$ python3 -q
>>> import numpy as np
>>> import numpy.linalg as la
>>> np.set_printoptions(precision=1, suppress=True, linewidth=160, legacy="1.25")
>>> F = np.array([[0, 1, 1], [1, 0, 1], [1, 1, 0]])
>>> F
array([[0, 1, 1],
       [1, 0, 1],
       [1, 1, 0]])
>>> G = F.T @ F
>>> G
array([[2, 1, 1],
       [1, 2, 1],
       [1, 1, 2]])
>>> la.matrix_rank(G)
3
>>> la.svd(F, compute_uv=False) ** 2
array([4., 1., 1.])
>>> la.eigvalsh(G)[::-1]
array([4., 1., 1.])
>>> (F @ F.T).shape
(3, 3)
>>> round(float(la.eigvalsh(F).min()), 1)
-1.0
>>> try:
...     la.cholesky(F)
... except la.LinAlgError as e:
...     print(e)
... 
Matrix is not positive definite
>>> W0 = np.loadtxt("data.csv", delimiter=",")
>>> W0.round(1) + 0
array([[ 0. ,  0.1,  0.1, -0.1,  0. ],
       [-3. ,  1.2,  0.1,  0.1, -3. ],
       [-9. ,  3.1,  0. ,  0. , -9.2],
       [-6. ,  2.1, -0.1,  0. , -5.9],
       [-8.9,  3. ,  0.1, -0.1, -9.1],
       [-8.9,  3. , -0.1, -0.2, -9. ],
       [-9.1,  3. ,  0.1, -0.1, -9.2]])
>>> la.matrix_rank(W0, rtol=0.1)
1
>>> [round(float(x), 1) for x in la.svd(W0, compute_uv=False)[:3]]
[28.1, 0.3, 0.3]
>>> la.cond(W0) > 100
True
>>> np.abs(la.svd(W0)[2][-1])
array([0.6, 0.3, 0.4, 0.1, 0.5])
>>> hat = W0 @ la.solve(W0.T @ W0, W0.T)
>>> hat.round(1) + 0
array([[ 0.8,  0.1, -0.2, -0.1,  0.2,  0.1, -0.1],
       [ 0.1,  0.6,  0.2,  0.2,  0.2, -0.3, -0.1],
       [-0.2,  0.2,  0.7, -0.1,  0.3,  0.2, -0.1],
       [-0.1,  0.2, -0.1,  0.8, -0.1,  0.2,  0.1],
       [ 0.2,  0.2,  0.3, -0.1,  0.4,  0. ,  0.3],
       [ 0.1, -0.3,  0.2,  0.2,  0. ,  0.8,  0. ],
       [-0.1, -0.1, -0.1,  0.1,  0.3,  0. ,  0.8]])
>>> np.round(la.eigvalsh(hat), 1) + 0
array([0., 0., 1., 1., 1., 1., 1.])
>>> np.diag(hat)
array([0.8, 0.6, 0.7, 0.8, 0.4, 0.8, 0.8])
>>> round(float(np.trace(hat)), 1)
5.0
>>> X = np.load("mat.npy")
>>> X
array([[0, 0, 0, 0],
       [1, 0, 0, 0],
       [0, 0, 0, 0],
       [0, 0, 1, 0]])
>>> X @ la.pinv(X) @ X
array([[0., 0., 0., 0.],
       [1., 0., 0., 0.],
       [0., 0., 0., 0.],
       [0., 0., 1., 0.]])
>>> W = np.array([[-1, -2], [0, 1], [-1, -2], [0, 1]])
>>> beta = np.array([2, 2])
>>> act = np.maximum(X @ W + beta, 0)
>>> (act > 0).mean(axis=0)
array([1. , 0.5])
>>> act
array([[2, 2],
       [1, 0],
       [2, 2],
       [1, 0]])
>>> basis = np.array([[-1, -3], [0, -3]])
>>> W @ basis
array([[ 1,  9],
       [ 0, -3],
       [ 1,  9],
       [ 0, -3]])
>>> arr = np.loadtxt("x.csv", delimiter=",")
>>> arr
array([[  1.9,   0.1,   0. ,   0.4,   0.5],
       [  0.7,  -0.9,   1.3,   0. ,   0.6],
       [ -0.6,  -1.3,   1.1,  -0.1,  -1.8],
       [  4.5,  -1. ,  -1.2,   0.9,   0.5],
       [ -1.2,   0.8,   0. ,  -0.3,  -0.8],
       [ -5. ,  -1.2,  -1.3,  -1. ,  -0.6],
       [ -4.2,  -0.8,  -0.4,  -0.8,  -0.3],
       [  0.3,  -0.7,  -0.8,   0.1,  -0.8],
       [  2.5,  -1.8,   0.6,   0.5,  -0.4],
       [  3.1,  -0.4,  -0.5,   0.6,   0.5],
       [  8.2,   0. ,  -1.2,   1.6,   1.3],
       [ -5.1,   0.1,   0.9,  -1. ,  -0.4],
       [ -0.4,  -0.3,  -0.5,  -0.1,   0. ],
       [-12.3,   0.3,  -0.1,  -2.5,  -0.1],
       [ -5.3,  -1.2,   0.2,  -1. ,  -0.4],
       [ -0.3,   0.8,  -1.9,   0. ,   0.9],
       [  2.6,  -1. ,   0. ,   0.4,   0. ],
       [ -0.8,  -0.3,  -0.8,  -0.2,   1. ],
       [  4.8,  -1. ,   0.5,   0.9,  -0.4],
       [  8.3,   0.3,   0.4,   1.6,   1. ]])
>>> D = la.norm(arr[:, None] - arr[None], axis=-1)
>>> (D + 1e9 * np.eye(20)).round(6).argmin(axis=1)
array([16,  0,  7,  9, 12,  6,  5, 12, 16, 16, 19, 14, 17, 14,  6, 17,  9, 12,  3, 10])
>>> D.mean(axis=1).argmax()
13
>>> D[4].round(6).argsort(kind="stable")[:4]
array([ 4, 12, 17,  7])
>>> vec = np.array([5, 6, -3, 8, -5])
>>> (arr @ vec).argmax()
10
>>> arr @ np.eye(5)[3]
array([ 0.4,  0. , -0.1,  0.9, -0.3, -1. , -0.8,  0.1,  0.5,  0.6,  1.6, -1. , -0.1, -2.5, -1. ,  0. ,  0.4, -0.2,  0.9,  1.6])
>>> np.sign((arr @ vec).round(6))
array([ 1., -1., -1.,  1.,  1., -1., -1.,  1.,  1.,  1.,  1., -1., -1., -1., -1.,  1.,  1., -1.,  1.,  1.])
>>> la.norm(arr @ vec) <= la.norm(arr, 2) * la.norm(vec) + 1e-9
True
>>> cen = arr - arr.mean(axis=0)
>>> U, s, Vt = la.svd(cen, full_matrices=False)
>>> la.matrix_rank(cen)
5
>>> round(float((s ** 2).sum() ** 2 / (s ** 4).sum()), 1)
1.1
>>> np.searchsorted(np.cumsum(s ** 2) / (s ** 2).sum(), 0.9) + 1
1
>>> np.round(s ** 2 / (s ** 2).sum(), 1) + 0
array([0.9, 0. , 0. , 0. , 0. ])
>>> np.abs(U[:, 0]).argmax()
13
>>> rng = np.random.default_rng(560827)
>>> labels = rng.permutation(5)
>>> Y = arr[:, labels] * rng.choice([-1, 1], 5)
>>> Y
array([[  0. ,  -0.1,   0.4,   1.9,   0.5],
       [  1.3,   0.9,   0. ,   0.7,   0.6],
       [  1.1,   1.3,  -0.1,  -0.6,  -1.8],
       [ -1.2,   1. ,   0.9,   4.5,   0.5],
       [  0. ,  -0.8,  -0.3,  -1.2,  -0.8],
       [ -1.3,   1.2,  -1. ,  -5. ,  -0.6],
       [ -0.4,   0.8,  -0.8,  -4.2,  -0.3],
       [ -0.8,   0.7,   0.1,   0.3,  -0.8],
       [  0.6,   1.8,   0.5,   2.5,  -0.4],
       [ -0.5,   0.4,   0.6,   3.1,   0.5],
       [ -1.2,  -0. ,   1.6,   8.2,   1.3],
       [  0.9,  -0.1,  -1. ,  -5.1,  -0.4],
       [ -0.5,   0.3,  -0.1,  -0.4,   0. ],
       [ -0.1,  -0.3,  -2.5, -12.3,  -0.1],
       [  0.2,   1.2,  -1. ,  -5.3,  -0.4],
       [ -1.9,  -0.8,   0. ,  -0.3,   0.9],
       [  0. ,   1. ,   0.4,   2.6,   0. ],
       [ -0.8,   0.3,  -0.2,  -0.8,   1. ],
       [  0.5,   1. ,   0.9,   4.8,  -0.4],
       [  0.4,  -0.3,   1.6,   8.3,   1. ]])
>>> U, _, Vt = la.svd(arr.T @ Y)
>>> np.round(U @ Vt, 1) + 0
array([[ 0.,  0.,  0.,  1.,  0.],
       [ 0., -1.,  0.,  0.,  0.],
       [ 1.,  0.,  0.,  0.,  0.],
       [ 0.,  0.,  1.,  0.,  0.],
       [ 0.,  0.,  0.,  0.,  1.]])
>>> np.round(la.lstsq(arr, Y)[0], 1) + 0
array([[ 0.,  0.,  0.,  1.,  0.],
       [ 0., -1.,  0.,  0.,  0.],
       [ 1.,  0.,  0.,  0.,  0.],
       [ 0.,  0.,  1.,  0.,  0.],
       [ 0.,  0.,  0.,  0.,  1.]])
>>> Q, r_ = la.qr(arr)
>>> Q.round(1) + 0
array([[-0.1,  0. ,  0. , -0.1,  0.2],
       [ 0. , -0.2, -0.3,  0.5,  0.3],
       [ 0. , -0.3, -0.3, -0.2, -0.4],
       [-0.2, -0.3,  0.3,  0. ,  0.1],
       [ 0.1,  0.2,  0. ,  0.3, -0.5],
       [ 0.2, -0.3,  0.4,  0.1, -0.2],
       [ 0.2, -0.2,  0.1, -0.1,  0.1],
       [ 0. , -0.2,  0.2, -0.1, -0.3],
       [-0.1, -0.5, -0.1, -0.1,  0.1],
       [-0.1, -0.1,  0.1,  0.1,  0.1],
       [-0.4,  0. ,  0.3,  0.1,  0.1],
       [ 0.2,  0. , -0.2, -0.1,  0.1],
       [ 0. , -0.1,  0.1,  0.1, -0.1],
       [ 0.6,  0. ,  0.1,  0.4,  0.1],
       [ 0.2, -0.3,  0. , -0.2,  0.3],
       [ 0. ,  0.2,  0.5, -0.1,  0.1],
       [-0.1, -0.3,  0. ,  0.5, -0.1],
       [ 0. , -0.1,  0.2,  0.2,  0.3],
       [-0.2, -0.3, -0.1,  0.1, -0.2],
       [-0.4,  0.1, -0.1,  0.1,  0.1]])
>>> r_.round(1) + 0
array([[-21.4,   0.2,   0.2,  -4.2,  -1.5],
       [  0. ,   3.8,  -0.4,   0. ,   1.2],
       [  0. ,   0. ,  -3.8,   0.1,   1.1],
       [  0. ,   0. ,   0. ,  -0.2,   1. ],
       [  0. ,   0. ,   0. ,   0. ,   2.3]])
>>> np.abs(np.diag(r_))
array([21.4,  3.8,  3.8,  0.2,  2.3])
>>> np.round(Q.T @ Q, 1) + 0
array([[1., 0., 0., 0., 0.],
       [0., 1., 0., 0., 0.],
       [0., 0., 1., 0., 0.],
       [0., 0., 0., 1., 0.],
       [0., 0., 0., 0., 1.]])
>>> basis = np.array([[-0.9, -0.4, 0.7, -0.3, 0.2, 0.6, 0.7],
...     [0.5, -0.5, 0.3, 0.3, 1.4, -0.4, -0.2],
...     [0.7, -1.3, -0.2, -0.3, 0.5, -0.2, 0.5]])
>>> data = np.array([[3, -2, 4],
...     [-1, -5, -4],
...     [4, 0, 5],
...     [-2, 0, -1],
...     [-3, 2, -5],
...     [-5, 0, 5],
...     [-2, 4, -2],
...     [-2, 1, 0],
...     [2, -3, -3],
...     [5, -3, -1],
...     [-1, -4, -4],
...     [5, -3, 1],
...     [4, 5, -4],
...     [-5, -2, -4],
...     [-4, -1, 4],
...     [-2, -3, -5],
...     [0, 0, 0],
...     [3, -1, 0],
...     [-1, 4, 5],
...     [2, -4, 1],
...     [4, -1, 1],
...     [-1, 5, 1],
...     [-5, -5, 0],
...     [-3, -3, 5],
...     [3, 3, 1],
...     [-1, -4, -1],
...     [0, -3, 5],
...     [-2, -1, 0],
...     [5, -3, -1]]) @ basis + 0.3 * rng.normal(size=(29, 7))
>>> data.round(1) + 0
array([[-1. , -5.2,  1. , -3.2, -0.2,  1.8,  4.4],
       [-4.1,  8. , -1.3, -0.1, -9.2,  2.6, -1.4],
       [-0.6, -8.2,  2. , -2.2,  3.2,  1.3,  5.1],
       [ 1. ,  2.3, -0.7,  0.8, -0.9, -1.1, -2.1],
       [ 0.7,  6. , -0.6,  2.9, -0.4, -1.5, -5. ],
       [ 8. , -4. , -4.1, -0.4,  1.4, -4.4, -0.5],
       [ 2.6,  1.1,  0.2,  2.3,  4.2, -2.5, -3.3],
       [ 2.6,  0.9, -1.2,  1.4,  0.5, -1.2, -1.7],
       [-5.8,  4.3,  1.4, -0.5, -5.3,  3. ,  0.5],
       [-6.6,  1. ,  2.7, -2.5, -3.7,  3.9,  3.8],
       [-3.6,  7.1, -0.5,  0.7, -7.4,  1.7, -1.4],
       [-5.5, -1.3,  2.2, -2.4, -2.9,  3.7,  4.9],
       [-3.9,  0.8,  5.3,  2. ,  5.3,  1.2,  0. ],
       [ 0.7,  8.5, -3.5,  1.7, -5.9, -1.5, -5.1],
       [ 5.7, -3.2, -3.5, -0.5, -0.2, -2.6, -0.4],
       [-3.1,  9. , -1.9,  1.3, -7.1,  1. , -3.3],
       [ 0.1,  0.3,  0.2, -0.2,  0.2, -0.2,  0.3],
       [-3. , -0.2,  1.6, -1.2, -0.9,  2.4,  1.7],
       [ 6.6, -7.5, -0.4, -0.1,  8.2, -3.1,  1.3],
       [-3.2, -0.3,  0.1, -2.7, -4.6,  2.7,  2.5],
       [-3.3, -2.1,  2.1, -2.1, -0.1,  2.7,  3.6],
       [ 4.3, -3.5,  0.9,  1.6,  7.2, -2.8, -1.5],
       [ 1.3,  4.6, -5.4,  0. , -8. , -0.8, -2.7],
       [ 5.2, -3.8, -4.2, -1.2, -2.1, -1.9,  1.1],
       [-0.6, -4.1,  2.9, -0.3,  5.3,  0.7,  1.7],
       [-1.6,  4.5, -2. , -0.8, -6.4,  1.5, -0.2],
       [ 2.1, -4.6, -1.6, -2.8, -1.7,  0.1,  2.6],
       [ 1.4,  1.4, -1.9, -0.2, -1.8, -0.7, -1.6],
       [-6.7,  1.3,  3. , -2.3, -3.7,  4.2,  3.9]])
>>> t = np.radians(60)
>>> r_ = np.eye(7)
>>> r_[2, 2] = r_[4, 4] = np.cos(t)
>>> r_[2, 4], r_[4, 2] = -np.sin(t), np.sin(t)
>>> r_
array([[ 1. ,  0. ,  0. ,  0. ,  0. ,  0. ,  0. ],
       [ 0. ,  1. ,  0. ,  0. ,  0. ,  0. ,  0. ],
       [ 0. ,  0. ,  0.5,  0. , -0.9,  0. ,  0. ],
       [ 0. ,  0. ,  0. ,  1. ,  0. ,  0. ,  0. ],
       [ 0. ,  0. ,  0.9,  0. ,  0.5,  0. ,  0. ],
       [ 0. ,  0. ,  0. ,  0. ,  0. ,  1. ,  0. ],
       [ 0. ,  0. ,  0. ,  0. ,  0. ,  0. ,  1. ]])
>>> Y = data @ r_.T
>>> la.svd(data, compute_uv=False), la.svd(Y, compute_uv=False)
(array([36.1, 27.1, 17.7,  1.8,  1.7,  1.2,  1.2]), array([36.1, 27.1, 17.7,  1.8,  1.7,  1.2,  1.2]))
>>> round(float(la.det(r_)), 1), np.trace(r_)
(1.0, 6.0)
>>> np.abs(Y - data).max(axis=0)
array([0. , 0. , 9.6, 0. , 4.5, 0. , 0. ])
